$ python3 -q
>>> import numpy as np
>>> import numpy.linalg as la
>>> np.set_printoptions(precision=2, suppress=True, linewidth=100, floatmode="fixed")
>>> def rnd(a):
...     return np.round(a, 2) + 0
... 
>>> data = np.loadtxt("layer10.csv", delimiter=",")
>>> rnd(data)
array([[0.33, 0.17, 0.33, 0.17],
       [0.18, 0.27, 0.27, 0.27],
       [0.33, 0.11, 0.33, 0.22],
       [0.27, 0.27, 0.09, 0.36]])
>>> # rows sum to 1
>>> out = np.array([[-2, 3], [0, 0]])
>>> cent = np.kron(out, data)
>>> la.matrix_rank(cent)
np.int64(4)
>>> rnd(la.norm(cent, 2)), rnd(la.norm(out, 2) * la.norm(data, 2))
(np.float64(3.63), np.float64(3.63))
>>> r0, r1 = data[3], data[0]
>>> rnd(r0 @ r0)
np.float64(0.29)
>>> rnd(r0 @ r1)
np.float64(0.23)
>>> pr = (r0 @ r1) / (r0 @ r0) * r0
>>> rnd(pr)
array([0.21, 0.21, 0.07, 0.29])
>>> la.matrix_rank(np.outer(r0, r1))
np.int64(1)
>>> rnd((r1 - pr) @ r0)
np.float64(0.0)
>>> rnd(data @ data)
array([[0.30, 0.18, 0.28, 0.24],
       [0.28, 0.21, 0.25, 0.26],
       [0.30, 0.18, 0.27, 0.24],
       [0.27, 0.23, 0.23, 0.27]])
>>> la.determinant(data)
Traceback (most recent call last):
  File "<python-input-19>", line 1, in <module>
    la.determinant(data)
    ^^^^^^^^^^^^^^
AttributeError: module 'numpy.linalg' has no attribute 'determinant'
>>> rnd(np.abs(la.eigvals(data)).max())
np.float64(1.0)
>>> rnd(np.sort(np.abs(la.eigvals(data))))
array([0.09, 0.09, 0.25, 1.00])
>>> rnd(la.det(data))
np.float64(0.0)
>>> O, r_ = la.qr(data)
>>> np.trace(O @ O.T)
np.float64(4.0)
>>> rnd(r_)
array([[-0.57, -0.38, -0.52, -0.48],
       [ 0.00, -0.22,  0.01, -0.20],
       [ 0.00,  0.00, -0.19,  0.05],
       [ 0.00,  0.00,  0.00,  0.08]])
>>> rnd(O)
array([[-0.58,  0.24, -0.15, -0.76],
       [-0.32, -0.71, -0.61,  0.14],
       [-0.58,  0.50, -0.14,  0.63],
       [-0.48, -0.43,  0.76,  0.07]])
>>> rnd(np.abs(np.diag(r_)))
array([0.57, 0.22, 0.19, 0.08])
>>> r0 = np.array([1, 0, 0, 1])
>>> out = data + np.outer(r0, np.eye(4)[2])
>>> la.matrix_rank(la.inv(out) - la.inv(data), tol=1e-8)
np.int64(1)
>>> la.matrix_rank(out - data)
np.int64(1)
>>> rnd(out)
array([[0.33, 0.17, 1.33, 0.17],
       [0.18, 0.27, 0.27, 0.27],
       [0.33, 0.11, 0.33, 0.22],
       [0.27, 0.27, 1.09, 0.36]])
>>> rng = np.random.default_rng(902936)
>>> idx = rng.integers(0, 2, 2)
>>> X = np.array([[-2, 0], [-1, -1]]) * (idx[:, None] == idx)
>>> X
array([[-2,  0],
       [ 0, -1]])
>>> # triangular, det is the product of the diagonal
>>> def softmax(z):
...     e = np.exp(z - z.max(axis=-1, keepdims=True))
...     return e / e.sum(axis=-1, keepdims=True)
... 
>>> rnd(softmax(X[1]))
array([0.73, 0.27])
>>> rnd(softmax(X).sum(axis=1))
array([1.00, 1.00])
>>> att = X @ X.T / np.sqrt(2)
>>> rnd(softmax(att))
array([[0.94, 0.06],
       [0.33, 0.67]])
>>> rnd(softmax(att)[1] @ X)
array([-0.66, -0.67])
>>> softmax(att).round(6).argmax(axis=1)
array([0, 1])
>>> out = X / np.sqrt((X ** 2).mean(axis=1, keepdims=True))
>>> rnd(out[0])
array([-1.41,  0.00])
>>> X - X.mean(axis=1, keepdims=True)
array([[-1.00,  1.00],
       [ 0.50, -0.50]])
>>> rnd(la.norm(out, axis=1))
array([1.41, 1.41])
>>> w, evecs = la.eigh(X)
>>> x = np.array([2, -3])
>>> evecs * np.abs(w) @ evecs.T
array([[2.00, 0.00],
       [0.00, 1.00]])
>>> m1 = np.diag(3 * np.array([2, 0, 3, 2, 1])) + np.array([[3, 5, 3, 4, 1],
...     [2, 2, 0, 5, 4],
...     [2, 5, 1, 2, 2],
...     [2, 4, 2, 4, 2],
...     [2, 2, 2, 3, 4]])
>>> m1
array([[ 9,  5,  3,  4,  1],
       [ 2,  2,  0,  5,  4],
       [ 2,  5, 10,  2,  2],
       [ 2,  4,  2, 10,  2],
       [ 2,  2,  2,  3,  7]])
>>> rnd(np.abs(la.svd(m1)[2][-1]))
array([0.27, 0.87, 0.34, 0.23, 0.02])
>>> np.argsort(-la.norm(m1, axis=0).round(6), kind="stable")[:3]
array([3, 2, 0])
>>> round(np.log10(la.cond(m1)))
2
>>> [round(float(x), 2) for x in la.svd(m1, compute_uv=False)[:3]]
[18.97, 8.84, 6.82]
>>> x = np.array([-2, 3, -3, -1, 0])
>>> h1 = np.maximum(m1 @ x, 0)
>>> np.maximum(m1 @ (3 * x), 0)
array([0, 0, 0, 0, 0])
>>> np.flatnonzero(h1 > 1e-9)
array([], dtype=int64)
>>> hat = np.triu(np.array([[0, 2, 0, 1, 3],
...     [1, 1, 0, 2, 2],
...     [3, 2, 2, 1, 1],
...     [3, 0, 1, 0, 3],
...     [1, 3, 1, 1, 1]]), 1) + np.eye(5)
>>> out = hat @ m1 @ la.inv(hat)
>>> hat @ m1 - m1 @ hat
array([[ 12.00,  -4.00,   8.00,   7.00, -21.00],
       [  8.00,   8.00,   8.00,  20.00,  -7.00],
       [  4.00,   2.00,   4.00,  -9.00, -23.00],
       [  6.00,   2.00,   6.00,  -3.00, -25.00],
       [  0.00,  -4.00,   0.00,  -8.00, -21.00]])
>>> rnd(la.det(out))
np.float64(768.0)
>>> rnd(np.poly(out))
array([    1.00,   -38.00,   487.00, -2612.00,  5174.00,  -768.00])
>>> np.trace(out), np.trace(m1)
(np.float64(38.0), np.int64(38))
>>> w, evecs = la.eig(m1)
>>> rnd(np.sort(la.eigvals(m1.T)))
array([ 0.16,  5.21,  6.35,  7.79, 18.49])
>>> rnd(m1 @ evecs[:, 0] - w[0] * evecs[:, 0])
array([0.00, 0.00, 0.00, 0.00, 0.00])
>>> O = m1.astype(float).copy()
>>> for j in range(5):
...     O[:, j] -= O[:, :j] @ (O[:, :j].T @ O[:, j])
...     O[:, j] /= la.norm(O[:, j])
... 
>>> rnd(O.T @ O)
array([[1.00, 0.00, 0.00, 0.00, 0.00],
       [0.00, 1.00, 0.00, 0.00, 0.00],
       [0.00, 0.00, 1.00, 0.00, 0.00],
       [0.00, 0.00, 0.00, 1.00, 0.00],
       [0.00, 0.00, 0.00, 0.00, 1.00]])
>>> rnd(O)
array([[ 0.91, -0.34,  0.11, -0.10, -0.17],
       [ 0.20,  0.11, -0.41, -0.36,  0.80],
       [ 0.20,  0.75,  0.60, -0.16,  0.07],
       [ 0.20,  0.54, -0.68,  0.05, -0.45],
       [ 0.20,  0.11, -0.01,  0.91,  0.34]])
>>> mat = np.loadtxt("x.csv", delimiter=",")
>>> mat
array([[-1.99,  7.99,  0.00],
       [ 0.99, -3.97,  0.01],
       [-2.02,  8.00,  0.00],
       [ 2.00, -8.00, -0.01]])
>>> la.matrix_rank(mat, rtol=0.1)
np.int64(1)
>>> [round(float(x), 2) for x in la.svd(mat, compute_uv=False)[:3]]
[14.85, 0.02, 0.01]
>>> rnd(la.norm(mat, 1)), rnd(la.norm(mat, np.inf))
(np.float64(27.96), np.float64(10.02))
>>> rnd(la.norm(mat, "nuc"))
np.float64(14.89)
>>> rnd(la.norm(mat) ** 2 / la.norm(mat, 2) ** 2)
np.float64(1.0)
>>> w1 = np.array([[-2, 3, -3, -3, -3, -2],
...     [2, 3, -1, -2, -2, -3],
...     [-3, -3, 0, -3, -3, -3]])
>>> c = np.array([1, 3, 2, 3, 1, 2])
>>> hid = np.maximum(mat @ w1 + c, 0)
>>> la.matrix_rank(hid)
np.int64(4)
>>> (hid > 0).mean(axis=0)
array([0.50, 0.50, 0.75, 0.50, 0.50, 0.50])
>>> rnd(hid)
array([[20.96, 21.00,  0.00,  0.00,  0.00,  0.00],
       [ 0.00,  0.00,  3.00,  7.94,  5.94, 11.90],
       [21.04, 20.94,  0.06,  0.00,  0.00,  0.00],
       [ 0.00,  0.00,  4.00, 13.03, 11.03, 22.03]])
>>> (hid > 0).astype(int)
array([[1, 1, 0, 0, 0, 0],
       [0, 0, 1, 1, 1, 1],
       [1, 1, 1, 0, 0, 0],
       [0, 0, 1, 1, 1, 1]])
>>> cent = np.array([[0, 2, 0],
...     [2, 1, 0],
...     [-1, -1, 0],
...     [-2, -1, 0],
...     [2, 1, -1],
...     [2, -2, 0]])
>>> (hid @ cent).round(6).argmax(axis=1)
array([1, 0, 1, 0])
>>> w1 @ cent
array([[  5,   6,   3],
       [  1,  14,   2],
       [-12,  -3,   3]])
>>> rnd(hid @ cent)
array([[ 42.00,  62.92,   0.00],
       [ 16.80, -28.80,  -5.94],
       [ 41.82,  62.96,   0.00],
       [ 36.06, -50.06, -11.03]])
>>> out = np.array([[2, 1, 2], [1, 0, 0]])
>>> cent = np.kron(out, mat)
>>> la.matrix_rank(cent)
np.int64(6)
>>> cent
array([[ -3.98,  15.98,   0.00,  -1.99,   7.99,   0.00,  -3.98,  15.98,   0.00],
       [  1.98,  -7.94,   0.02,   0.99,  -3.97,   0.01,   1.98,  -7.94,   0.02],
       [ -4.04,  16.00,   0.00,  -2.02,   8.00,   0.00,  -4.04,  16.00,   0.00],
       [  4.00, -16.00,  -0.02,   2.00,  -8.00,  -0.01,   4.00, -16.00,  -0.02],
       [ -1.99,   7.99,   0.00,  -0.00,   0.00,   0.00,  -0.00,   0.00,   0.00],
       [  0.99,  -3.97,   0.01,   0.00,  -0.00,   0.00,   0.00,  -0.00,   0.00],
       [ -2.02,   8.00,   0.00,  -0.00,   0.00,   0.00,  -0.00,   0.00,   0.00],
       [  2.00,  -8.00,  -0.01,   0.00,  -0.00,  -0.00,   0.00,  -0.00,  -0.00]])
>>> cent = np.sign(np.array([[2, 0, -3], [-3, 2, -2], [-3, 2, -3]]))
>>> out = (np.tril(cent, -1) + np.eye(3)) @ (np.triu(cent, 1) + np.eye(3))
>>> w = np.array([3, 3, 2])
>>> W0 = np.rint(out * w @ la.inv(out)) + 0
>>> W0
array([[ 3.00, -1.00,  1.00],
       [ 0.00,  3.00,  0.00],
       [ 0.00,  1.00,  2.00]])
>>> W0.sum(axis=1)
array([3.00, 3.00, 3.00])
>>> np.unravel_index(np.abs(W0).argmax(), W0.shape)
(np.int64(0), np.int64(0))
>>> W0 - W0[0]
array([[ 0.00,  0.00,  0.00],
       [-3.00,  4.00, -1.00],
       [-3.00,  2.00,  1.00]])
>>> la.matrix_rank(W0)
np.int64(3)
>>> W0[3]
Traceback (most recent call last):
  File "<python-input-106>", line 1, in <module>
    W0[3]
    ~~^^^
IndexError: index 3 is out of bounds for axis 0 with size 3
>>> W0.sum(axis=0)
array([3.00, 3.00, 3.00])
>>> x = np.array([-1, 1, 2])
>>> h1 = np.maximum(W0 @ x, 0)
>>> h1
array([0.00, 3.00, 5.00])
>>> np.maximum(W0 @ x, 0) - np.maximum(-W0 @ x, 0)
array([-2.00,  3.00,  5.00])
>>> W0 * (h1 > 1e-9)[:, None]
array([[ 0.00, -0.00,  0.00],
       [ 0.00,  3.00,  0.00],
       [ 0.00,  1.00,  2.00]])
>>> W0.T @ h1
array([ 0.00, 14.00, 10.00])
>>> rnd(np.tanh(W0 @ x))
array([-0.96,  1.00,  1.00])
>>> np.flatnonzero(h1 > 1e-9)
array([1, 2])
>>> w, evecs = la.eig(W0)
>>> rnd(np.sort(la.eigvals(W0 @ W0)))
array([4.00, 9.00, 9.00])
>>> w
array([3.00, 2.00, 3.00])
>>> rnd(np.sort(la.eigvals(W0.T)))
array([2.00, 3.00, 3.00])
>>> np.prod(w)
np.float64(18.0)
>>> x = np.array([0, 0, 1])
>>> rhs = W0 @ x
>>> rhs
array([1.00, 0.00, 2.00])
>>> rnd(la.solve(W0.T, W0[1]))
array([0.00, 1.00, 0.00])
>>> rnd(la.solve(W0, rhs))
array([0.00, 0.00, 1.00])
>>> rnd(la.solve(W0, -3 * rhs))
array([ 0.00,  0.00, -3.00])
>>> A = np.loadtxt("case3.csv", delimiter=",")
>>> rnd(A)
array([[ 0.18,  0.36,  0.14],
       [ 0.36,  0.84, -0.06],
       [ 0.14, -0.06,  0.98]])
>>> # looks like rank 2
>>> np.allclose(A, A.T)
True
>>> assert A == A.T
Traceback (most recent call last):
  File "<python-input-131>", line 1, in <module>
    assert A == A.T
           ^^^^^^^^
ValueError: The truth value of an array with more than one element is ambiguous. Use a.any() or a.all()
>>> np.trace(A)
np.float64(2.0)
>>> rnd(np.sort(np.abs(la.eigvals(A))))
array([0.00, 1.00, 1.00])
>>> rnd(la.det(A))
np.float64(0.0)
>>> rnd((A + A.T) / 2)
array([[ 0.18,  0.36,  0.14],
       [ 0.36,  0.84, -0.06],
       [ 0.14, -0.06,  0.98]])
>>> rnd(la.matrix_power(A, 2))
array([[ 0.18,  0.36,  0.14],
       [ 0.36,  0.84, -0.06],
       [ 0.14, -0.06,  0.98]])
>>> rnd(np.abs(la.eigvals(A)).max())
np.float64(1.0)
